$ ipython --no-banner

In [1]: import numpy as np

In [2]: np.set_printoptions(precision=2, suppress=True, linewidth=160, legacy="1.25")

In [3]: F = np.array([[-3.27, -2.72], [-2.72, -0.73]])

In [4]: F
Out[4]: 
array([[-3.27, -2.72],
       [-2.72, -0.73]])

In [5]: x = np.array([1, 1])

In [6]: F @ (2 * x)
Out[6]: array([-11.98,  -6.9 ])

In [7]: np.sign((F @ x).round(6))
Out[7]: array([-1., -1.])

In [8]: F @ x
Out[8]: array([-5.99, -3.45])

In [9]: np.linalg.norm(F @ x) <= np.linalg.norm(F, 2) * np.linalg.norm(x) + 1e-9
Out[9]: True

In [10]: F * x
Out[10]: 
array([[-3.27, -2.72],
       [-2.72, -0.73]])

In [11]: F @ np.ones(2)
Out[11]: array([-5.99, -3.45])

In [12]: P = np.triu(np.array([[-2, 0], [1, 2]]), 1) + np.eye(2)

In [13]: Y = P @ F @ np.linalg.inv(P)

In [14]: np.round(np.linalg.det(Y), 2)
Out[14]: -5.01

In [15]: Y
Out[15]: 
array([[-3.27, -2.72],
       [-2.72, -0.73]])

In [16]: np.linalg.matrix_rank(Y)
Out[16]: 2

In [17]: np.trace(Y), np.trace(F)
Out[17]: (-4.0, -4.0)

In [18]: P @ F - F @ P
Out[18]: 
array([[0., 0.],
       [0., 0.]])

In [19]: data = np.array([[4.0, -1.0, 0.0, 0.0],
    ...:     [2.0, 1.0, 0.0, 0.0],
    ...:     [2.0, -1.0, 2.0, 0.0],
    ...:     [2.0, -1.0, 0.0, 2.0]])

In [20]: Y = data / np.linalg.norm(data, axis=1, keepdims=True)

In [21]: gram = Y @ Y.T

In [22]: np.round(np.degrees(np.arccos(np.clip(gram[1, 0], -1, 1))), 2)
Out[22]: 40.6

In [23]: np.argwhere(np.triu(np.abs(gram) > 0.95, 1))
Out[23]: array([], shape=(0, 2), dtype=int64)

In [24]: (gram - 2 * np.eye(4)).round(6).argmax(axis=1)
Out[24]: array([1, 0, 0, 0])

In [25]: gram[1]
Out[25]: array([0.76, 1.  , 0.45, 0.45])

In [26]: (np.abs(gram) > 0.9).astype(int)
Out[26]: 
array([[1, 0, 0, 0],
       [0, 1, 0, 0],
       [0, 0, 1, 0],
       [0, 0, 0, 1]])

In [27]: gram
Out[27]: 
array([[1.  , 0.76, 0.73, 0.73],
       [0.76, 1.  , 0.45, 0.45],
       [0.73, 0.45, 1.  , 0.56],
       [0.73, 0.45, 0.56, 1.  ]])

In [28]: A = np.load("case16.npy")

In [29]: A
Out[29]: 
array([[-0.15, -0.72, -0.37,  2.26,  0.12, -0.65, -0.29, -0.01],
       [ 0.7 ,  2.7 , -0.2 ,  0.5 ,  1.  ,  0.1 , -0.7 , -0.2 ],
       [ 1.7 ,  2.4 , -1.4 , -0.4 ,  0.1 , -0.3 , -0.8 ,  1.2 ],
       [-0.1 , -0.8 , -0.3 ,  2.3 ,  0.1 , -0.7 , -0.3 ,  0.  ]])

In [30]: left, sigma, Vh = np.linalg.svd(A)

In [31]: np.argmax(sigma[:-1] / (sigma[1:] + 1e-6)) + 1
Out[31]: 3

In [32]: Y = left[:, :3] @ np.diag(sigma[:3]) @ Vh[:3]

In [33]: Y.round(2) + 0
Out[33]: 
array([[-0.12, -0.73, -0.33,  2.26,  0.12, -0.67, -0.3 , -0.01],
       [ 0.7 ,  2.7 , -0.2 ,  0.5 ,  1.  ,  0.1 , -0.7 , -0.2 ],
       [ 1.7 ,  2.4 , -1.4 , -0.4 ,  0.1 , -0.3 , -0.8 ,  1.2 ],
       [-0.13, -0.79, -0.34,  2.3 ,  0.1 , -0.68, -0.29,  0.  ]])

In [34]: np.linalg.matrix_rank(A, rtol=0.05)
Out[34]: 3

In [35]: np.round(np.linalg.norm(A - Y, 2), 2), np.round(sigma[3], 2)
Out[35]: (0.08, 0.08)

In [36]: [round(float(x), 2) for x in np.linalg.svd(Y, compute_uv=False)[:3]]
Out[36]: [4.54, 3.46, 1.69]

In [37]: np.linalg.cond(Y) > 100
Out[37]: True

In [38]: np.round(np.linalg.norm(Y, 2) / np.linalg.norm(Y), 2)
Out[38]: 0.76

In [39]: ang = np.radians(36)

In [40]: r_ = np.eye(8)

In [41]: r_[1, 1] = r_[7, 7] = np.cos(ang)

In [42]: r_[1, 7], r_[7, 1] = -np.sin(ang), np.sin(ang)

In [43]: r_
Out[43]: 
array([[ 1.  ,  0.  ,  0.  ,  0.  ,  0.  ,  0.  ,  0.  ,  0.  ],
       [ 0.  ,  0.81,  0.  ,  0.  ,  0.  ,  0.  ,  0.  , -0.59],
       [ 0.  ,  0.  ,  1.  ,  0.  ,  0.  ,  0.  ,  0.  ,  0.  ],
       [ 0.  ,  0.  ,  0.  ,  1.  ,  0.  ,  0.  ,  0.  ,  0.  ],
       [ 0.  ,  0.  ,  0.  ,  0.  ,  1.  ,  0.  ,  0.  ,  0.  ],
       [ 0.  ,  0.  ,  0.  ,  0.  ,  0.  ,  1.  ,  0.  ,  0.  ],
       [ 0.  ,  0.  ,  0.  ,  0.  ,  0.  ,  0.  ,  1.  ,  0.  ],
       [ 0.  ,  0.59,  0.  ,  0.  ,  0.  ,  0.  ,  0.  ,  0.81]])

In [44]: Y = A @ r_.T

In [45]: np.allclose(np.linalg.norm(A, axis=1), np.linalg.norm(Y, axis=1))
Out[45]: True

In [46]: np.allclose(A @ A.T, Y @ Y.T)
Out[46]: True

In [47]: [round(float(x), 2) for x in np.linalg.svd(A, compute_uv=False)[:3]]
Out[47]: [4.54, 3.46, 1.69]

In [48]: np.linalg.cond(A) > 100
Out[48]: False

In [49]: np.argsort(-np.linalg.norm(A, axis=0).round(6), kind="stable")[:3]
Out[49]: array([1, 3, 0])

In [50]: rng = np.random.default_rng(21219)

In [51]: feats = np.eye(8, dtype=int)[rng.permutation(8)]

In [52]: feats
Out[52]: 
array([[1, 0, 0, 0, 0, 0, 0, 0],
       [0, 0, 0, 0, 0, 1, 0, 0],
       [0, 0, 0, 0, 0, 0, 1, 0],
       [0, 0, 0, 0, 1, 0, 0, 0],
       [0, 1, 0, 0, 0, 0, 0, 0],
       [0, 0, 0, 0, 0, 0, 0, 1],
       [0, 0, 1, 0, 0, 0, 0, 0],
       [0, 0, 0, 1, 0, 0, 0, 0]])

In [53]: feats.T @ feats
Out[53]: 
array([[1, 0, 0, 0, 0, 0, 0, 0],
       [0, 1, 0, 0, 0, 0, 0, 0],
       [0, 0, 1, 0, 0, 0, 0, 0],
       [0, 0, 0, 1, 0, 0, 0, 0],
       [0, 0, 0, 0, 1, 0, 0, 0],
       [0, 0, 0, 0, 0, 1, 0, 0],
       [0, 0, 0, 0, 0, 0, 1, 0],
       [0, 0, 0, 0, 0, 0, 0, 1]])

In [54]: Y = feats / np.sqrt((feats ** 2).mean(axis=1, keepdims=True))

In [55]: np.linalg.norm(Y, axis=1)
Out[55]: array([2.83, 2.83, 2.83, 2.83, 2.83, 2.83, 2.83, 2.83])

In [56]: np.round(np.einsum("ij,ji->", F, F), 2)
Out[56]: 26.02

In [57]: round(float(np.linalg.eigvals(F).sum().real), 2)
Out[57]: -4.0

In [58]: np.round(np.linalg.det(2 * F), 2), round(np.linalg.det(F), 2)
Out[58]: (-20.05, -5.01)

In [59]: round(float(np.linalg.det(F[::-1])), 2)
Out[59]: 5.01

In [60]: x = np.array([2, 8, 2, 7, 8, 4, 6, 0])

In [61]: target = feats @ x

In [62]: target
Out[62]: array([2, 4, 6, 8, 8, 0, 2, 7])

In [63]: np.linalg.solve(feats, target)
Out[63]: array([2., 8., 2., 7., 8., 4., 6., 0.])

In [64]: np.linalg.solve(feats, feats[:, 1])
Out[64]: array([0., 1., 0., 0., 0., 0., 0., 0.])

In [65]: np.linalg.solve(feats, -2 * target)
Out[65]: array([ -4., -16.,  -4., -14., -16.,  -8., -12.,   0.])

In [66]: np.linalg.solve(feats, target + feats[:, 4])
Out[66]: array([2., 8., 2., 7., 9., 4., 6., 0.])

In [67]: mat = np.load("mat.npy")

In [68]: mat
Out[68]: 
array([[1.  , 0.9 , 0.81, 0.73, 0.66],
       [0.9 , 1.  , 0.9 , 0.81, 0.73],
       [0.81, 0.9 , 1.  , 0.9 , 0.81],
       [0.73, 0.81, 0.9 , 1.  , 0.9 ],
       [0.66, 0.73, 0.81, 0.9 , 1.  ]])

In [69]: lab = rng.permutation(5)

In [70]: Y = mat[:, lab] * rng.choice([-1, 1], 5)

In [71]: Y
Out[71]: 
array([[ 0.66, -0.81,  0.73,  0.9 , -1.  ],
       [ 0.73, -0.9 ,  0.81,  1.  , -0.9 ],
       [ 0.81, -1.  ,  0.9 ,  0.9 , -0.81],
       [ 0.9 , -0.9 ,  1.  ,  0.81, -0.73],
       [ 1.  , -0.81,  0.9 ,  0.73, -0.66]])

In [72]: left, _, Vh = np.linalg.svd(mat.T @ Y)

In [73]: np.round(np.linalg.lstsq(mat, Y)[0], 2) + 0
Out[73]: 
array([[ 0.,  0.,  0.,  0., -1.],
       [ 0.,  0.,  0.,  1.,  0.],
       [ 0., -1.,  0.,  0.,  0.],
       [ 0.,  0.,  1.,  0.,  0.],
       [ 1.,  0.,  0.,  0.,  0.]])

In [74]: np.round(left @ Vh, 2) + 0
Out[74]: 
array([[ 0.,  0.,  0.,  0., -1.],
       [ 0.,  0.,  0.,  1.,  0.],
       [ 0., -1.,  0.,  0.,  0.],
       [ 0.,  0.,  1.,  0.,  0.],
       [ 1.,  0.,  0.,  0.,  0.]])

In [75]: P = np.triu(np.array([[2, 1, -2, 3, 0],
    ...:     [-2, -1, 3, 3, -3],
    ...:     [-2, 2, -1, 1, 0],
    ...:     [3, 3, 2, 1, -3],
    ...:     [2, -1, -2, 2, -3]]), 1) + np.eye(5)

In [76]: Y = P @ mat @ np.linalg.inv(P)

In [77]: np.trace(Y), np.trace(mat)
Out[77]: (5.0, 5.0)

In [78]: np.linalg.matrix_rank(Y)
Out[78]: 5

In [79]: x = np.ones(5)

In [80]: for _ in range(3):
    ...:     x = mat @ x
    ...:     x /= np.linalg.norm(x)
    ...:     print(round(x @ mat @ x, 2))
    ...: 
4.26
4.26
4.26

In [81]: np.round(np.linalg.eigvalsh(mat)[-1], 2)
Out[81]: 4.26

In [82]: ev, vecs = np.linalg.eig(mat)

In [83]: np.round(mat @ vecs[:, 0] - ev[0] * vecs[:, 0], 2) + 0
Out[83]: array([0., 0., 0., 0., 0.])

In [84]: round(float(np.prod(ev)), 2)
Out[84]: 0.0

In [85]: np.sort(np.linalg.eigvals(mat.T))
Out[85]: array([0.06, 0.08, 0.15, 0.45, 4.26])

In [86]: np.round(np.sort(np.linalg.eigvals(mat @ mat)), 2) + 0
Out[86]: array([ 0.  ,  0.01,  0.02,  0.2 , 18.18])

In [87]: arr = 4 * np.eye(6) + np.eye(6, k=1)

In [88]: arr
Out[88]: 
array([[4., 1., 0., 0., 0., 0.],
       [0., 4., 1., 0., 0., 0.],
       [0., 0., 4., 1., 0., 0.],
       [0., 0., 0., 4., 1., 0.],
       [0., 0., 0., 0., 4., 1.],
       [0., 0., 0., 0., 0., 4.]])

In [89]: f = np.array([-1, 0, -2, 1, -2, 1])

In [90]: Y = arr + np.outer(f, np.eye(6)[3])

In [91]: np.linalg.matrix_rank(Y - arr)
Out[91]: 1

In [92]: np.linalg.matrix_rank(np.linalg.inv(Y) - np.linalg.inv(arr), tol=1e-8)
Out[92]: 1

In [93]: f, r1 = arr[2], arr[5]

In [94]: f @ r1
Out[94]: 0.0

In [95]: f @ f
Out[95]: 17.0

In [96]: p = (f @ r1) / (f @ f) * f

In [97]: p
Out[97]: array([0., 0., 0., 0., 0., 0.])

In [98]: r1 - p
Out[98]: array([0., 0., 0., 0., 0., 4.])

In [99]: np.linalg.matrix_rank(np.outer(f, r1))
Out[99]: 1

In [100]: round(float(np.linalg.norm(f + r1) ** 2 + np.linalg.norm(f - r1) ** 2), 2)
Out[100]: 66.0

In [101]: lab = rng.permutation(6)

In [102]: Y = arr[:, lab] * rng.choice([-1, 1], 6)

In [103]: Y
Out[103]: 
array([[-4., -0., -1.,  0., -0., -0.],
       [-0., -0., -4.,  1., -0., -0.],
       [-0., -1., -0.,  4., -0., -0.],
       [-0., -4., -0.,  0., -1., -0.],
       [-0., -0., -0.,  0., -4., -1.],
       [-0., -0., -0.,  0., -0., -4.]])

In [104]: left, _, Vh = np.linalg.svd(arr.T @ Y)

In [105]: lab
Out[105]: array([0, 3, 1, 2, 4, 5])

In [106]: arr @ arr
Out[106]: 
array([[16.,  8.,  1.,  0.,  0.,  0.],
       [ 0., 16.,  8.,  1.,  0.,  0.],
       [ 0.,  0., 16.,  8.,  1.,  0.],
       [ 0.,  0.,  0., 16.,  8.,  1.],
       [ 0.,  0.,  0.,  0., 16.,  8.],
       [ 0.,  0.,  0.,  0.,  0., 16.]])

In [107]: Q, _ = np.linalg.qr(np.array([[0.8], [0.8], [0.3], [-0.1], [1.7], [0.4]]))

In [108]: K = Q @ Q.T

In [109]: K.round(2) + 0
Out[109]: 
array([[ 0.14,  0.14,  0.05, -0.02,  0.31,  0.07],
       [ 0.14,  0.14,  0.05, -0.02,  0.31,  0.07],
       [ 0.05,  0.05,  0.02, -0.01,  0.12,  0.03],
       [-0.02, -0.02, -0.01,  0.  , -0.04, -0.01],
       [ 0.31,  0.31,  0.12, -0.04,  0.65,  0.15],
       [ 0.07,  0.07,  0.03, -0.01,  0.15,  0.04]])

In [110]: np.unique(K.round(6), axis=0).shape
Out[110]: (5, 6)

In [111]: np.round(K @ np.linalg.pinv(K) @ K, 2) + 0
Out[111]: 
array([[ 0.14,  0.14,  0.05, -0.02,  0.31,  0.07],
       [ 0.14,  0.14,  0.05, -0.02,  0.31,  0.07],
       [ 0.05,  0.05,  0.02, -0.01,  0.12,  0.03],
       [-0.02, -0.02, -0.01,  0.  , -0.04, -0.01],
       [ 0.31,  0.31,  0.12, -0.04,  0.65,  0.15],
       [ 0.07,  0.07,  0.03, -0.01,  0.15,  0.04]])

In [112]: np.abs(np.diag(np.linalg.qr(K)[1])) > 1e-9
Out[112]: array([ True, False, False, False, False, False])

In [113]: np.linalg.lstsq(K[:-1].T, K[-1])[2]
Out[113]: 1

In [114]: np.allclose(K[:-1].T @ np.linalg.lstsq(K[:-1].T, K[-1])[0], K[-1])
Out[114]: True

In [115]: x = np.array([-5, 3, -3, 9, 5, 5])

In [116]: round(float((x - K @ x) @ (K @ x)), 2)
Out[116]: 0.0

In [117]: K @ x
Out[117]: array([ 1.28,  1.28,  0.48, -0.16,  2.72,  0.64])

In [118]: np.eye(6) - K
Out[118]: 
array([[ 0.86, -0.14, -0.05,  0.02, -0.31, -0.07],
       [-0.14,  0.86, -0.05,  0.02, -0.31, -0.07],
       [-0.05, -0.05,  0.98,  0.01, -0.12, -0.03],
       [ 0.02,  0.02,  0.01,  1.  ,  0.04,  0.01],
       [-0.31, -0.31, -0.12,  0.04,  0.35, -0.15],
       [-0.07, -0.07, -0.03,  0.01, -0.15,  0.96]])

In [119]: W1 = np.array([[-3, 1, 3, 2, 0, -3],
     ...:     [-4, 4, 3, -3, -1, 2],
     ...:     [-1, 2, 1, 4, -3, 2],
     ...:     [-2, -4, 4, -1, -5, 5],
     ...:     [5, -2, 2, 3, -1, 4],
     ...:     [-1, 2, -4, 1, 0, 5]])

In [120]: coef = np.array([3, 3, 2, 2, 1, 0])

In [121]: hid = np.maximum(K @ W1 + coef, 0)

In [122]: (hid > 0).astype(int)
Out[122]: 
array([[1, 1, 1, 1, 1, 1],
       [1, 1, 1, 1, 1, 1],
       [1, 1, 1, 1, 1, 1],
       [1, 1, 1, 1, 1, 0],
       [1, 1, 1, 1, 0, 1],
       [1, 1, 1, 1, 1, 1]])

In [123]: (hid > 0).mean(axis=0)
Out[123]: array([1.  , 1.  , 1.  , 1.  , 0.83, 0.83])

In [124]: cent = np.array([[2, 2, 3],
     ...:     [-1, -2, 3],
     ...:     [0, 0, 1],
     ...:     [0, 2, -2],
     ...:     [-1, -3, 3],
     ...:     [-3, -1, 3]])

In [125]: (hid @ cent).round(6).argmax(axis=1)
Out[125]: array([2, 2, 2, 2, 2, 2])

In [126]: W1 @ cent
Out[126]: 
array([[  2,  -1, -16],
       [-17, -21,  12],
       [ -7,   9,  -7],
       [-10,  12, -12],
       [  1,  19,  14],
       [-19,  -9,  12]])

In [127]: np.round((K + K.T) / 2, 2) + 0
Out[127]: 
array([[ 0.14,  0.14,  0.05, -0.02,  0.31,  0.07],
       [ 0.14,  0.14,  0.05, -0.02,  0.31,  0.07],
       [ 0.05,  0.05,  0.02, -0.01,  0.12,  0.03],
       [-0.02, -0.02, -0.01,  0.  , -0.04, -0.01],
       [ 0.31,  0.31,  0.12, -0.04,  0.65,  0.15],
       [ 0.07,  0.07,  0.03, -0.01,  0.15,  0.04]])

In [128]: np.round(np.sort(np.abs(np.linalg.eigvals(K))), 2) + 0
Out[128]: array([0., 0., 0., 0., 0., 1.])

In [129]: round(float(np.trace(K)), 2)
Out[129]: 1.0

In [130]: np.round(K @ K, 2) + 0
Out[130]: 
array([[ 0.14,  0.14,  0.05, -0.02,  0.31,  0.07],
       [ 0.14,  0.14,  0.05, -0.02,  0.31,  0.07],
       [ 0.05,  0.05,  0.02, -0.01,  0.12,  0.03],
       [-0.02, -0.02, -0.01,  0.  , -0.04, -0.01],
       [ 0.31,  0.31,  0.12, -0.04,  0.65,  0.15],
       [ 0.07,  0.07,  0.03, -0.01,  0.15,  0.04]])

In [131]: np.allclose(K @ K.T, K.T @ K)
Out[131]: True
